$ python3 -q
>>> import numpy as np
>>> np.set_printoptions(suppress=True, linewidth=120)
>>> feats = np.load("dump.npy")
>>> feats
array([[-2,  1, -2,  2,  0],
       [ 0, -2,  0,  2,  1],
       [ 0,  0,  1, -3, -2],
       [ 0,  0,  0, -1,  1],
       [ 0,  0,  0,  0,  1]])
>>> Q, Rm = np.linalg.qr(feats)
>>> Q.T @ Q
array([[1., 0., 0., 0., 0.],
       [0., 1., 0., 0., 0.],
       [0., 0., 1., 0., 0.],
       [0., 0., 0., 1., 0.],
       [0., 0., 0., 0., 1.]])
>>> Q.shape, Rm.shape
((5, 5), (5, 5))
>>> rng = np.random.default_rng(100)
>>> z = rng.permutation(5)
>>> z
array([1, 2, 4, 3, 0])
>>> Y = feats[z][:, z]
>>> round(float(np.linalg.det(Y)), 2), round(float(np.linalg.det(feats[z])), 2)
(-4.0, 4.0)
>>> np.trace(Y)
np.int64(-3)
>>> data = np.tril(np.array([[4, 0, -7, -9, 7],
...     [7, -3, 3, 9, 5],
...     [3, -2, -5, 3, -4],
...     [7, 7, -8, -1, 4],
...     [6, -7, -1, -9, -8]]), -1) + np.eye(5, dtype=int)
>>> data
array([[ 1,  0,  0,  0,  0],
       [ 7,  1,  0,  0,  0],
       [ 3, -2,  1,  0,  0],
       [ 7,  7, -8,  1,  0],
       [ 6, -7, -1, -9,  1]])
>>> U, sigma, Vt = np.linalg.svd(data)
>>> sigma.round(2) + 0
array([13.88, 13.33,  4.97,  1.01,  0.  ])
>>> Y = U[:, :4] @ np.diag(sigma[:4]) @ Vt[:4]
>>> np.linalg.matrix_rank(data, rtol=0.05)
np.int64(4)
>>> round(np.linalg.norm(data - Y, 2), 2), round(sigma[4], 2)
(np.float64(0.0), np.float64(0.0))
>>> J = np.load("run11.npy")
>>> J
array([[ 0.,  5.,  0.],
       [ 5., -3.,  5.],
       [ 0.,  5.,  3.]])
>>> [round(float(np.linalg.det(J[:i, :i])), 2) + 0 for i in range(1, 4)]
[0.0, -25.0, -75.0]
>>> np.all(np.linalg.eigvalsh(J) > 0)
np.False_
>>> evals, vecs = np.linalg.eigh(J)
>>> x0 = np.array([3, -2, 5])
>>> np.abs(J).sum(axis=1).max(), np.round(np.abs(evals).max(), 2)
(np.float64(13.0), np.float64(8.25))
>>> x0 @ J @ x0
np.float64(-97.0)
>>> np.round(np.linalg.eigvalsh(J[1:, 1:]), 2)
array([-5.83,  5.83])
>>> Y = J / np.sqrt((J ** 2).mean(axis=1, keepdims=True))
>>> np.round(J - J.mean(axis=1, keepdims=True), 2)
array([[-1.67,  3.33, -1.67],
       [ 2.67, -5.33,  2.67],
       [-2.67,  2.33,  0.33]])
>>> np.linalg.matrix_rank(Y) == np.linalg.matrix_rank(J)
np.True_
>>> evals, vecs = np.linalg.eigvalsh(J)
Traceback (most recent call last):
  File "<python-input-32>", line 1, in <module>
    evals, vecs = np.linalg.eigvalsh(J)
    ^^^^^^^^^^^
ValueError: too many values to unpack (expected 2)
>>> evals, vecs = np.linalg.eigh(J)
>>> np.round(np.abs(vecs[:, -1]), 2)
array([0.41, 0.57, 0.72])
>>> np.round(vecs.T @ vecs, 2) + 0
array([[1., 0., 0.],
       [0., 1., 0.],
       [0., 0., 1.]])
>>> evals.round(2)
array([-8.25,  1.31,  6.94])
>>> m1 = np.diag(np.array([0, 1, 1, 1, 1]))
>>> m1
array([[0, 0, 0, 0, 0],
       [0, 1, 0, 0, 0],
       [0, 0, 1, 0, 0],
       [0, 0, 0, 1, 0],
       [0, 0, 0, 0, 1]])
>>> # triangular
>>> Y = np.array([[2, 2, 3], [0, 0, 0], [2, 3, 1], [2, 3, 1], [1, 3, 3]])
>>> np.einsum("ij->j", m1)
array([0, 1, 1, 1, 1])
>>> m1 @ Y
array([[0, 0, 0],
       [0, 0, 0],
       [2, 3, 1],
       [2, 3, 1],
       [1, 3, 3]])
>>> np.einsum("ij,ij->i", m1, m1)
array([0, 1, 1, 1, 1])
>>> np.einsum("ik,kj->ji", m1, Y)
array([[0, 0, 2, 2, 1],
       [0, 0, 3, 3, 3],
       [0, 0, 1, 1, 3]])
>>> np.vstack([m1, Y.T]).shape
(8, 5)
>>> Y.T @ m1.T
array([[0, 0, 2, 2, 1],
       [0, 0, 3, 3, 3],
       [0, 0, 1, 1, 3]])
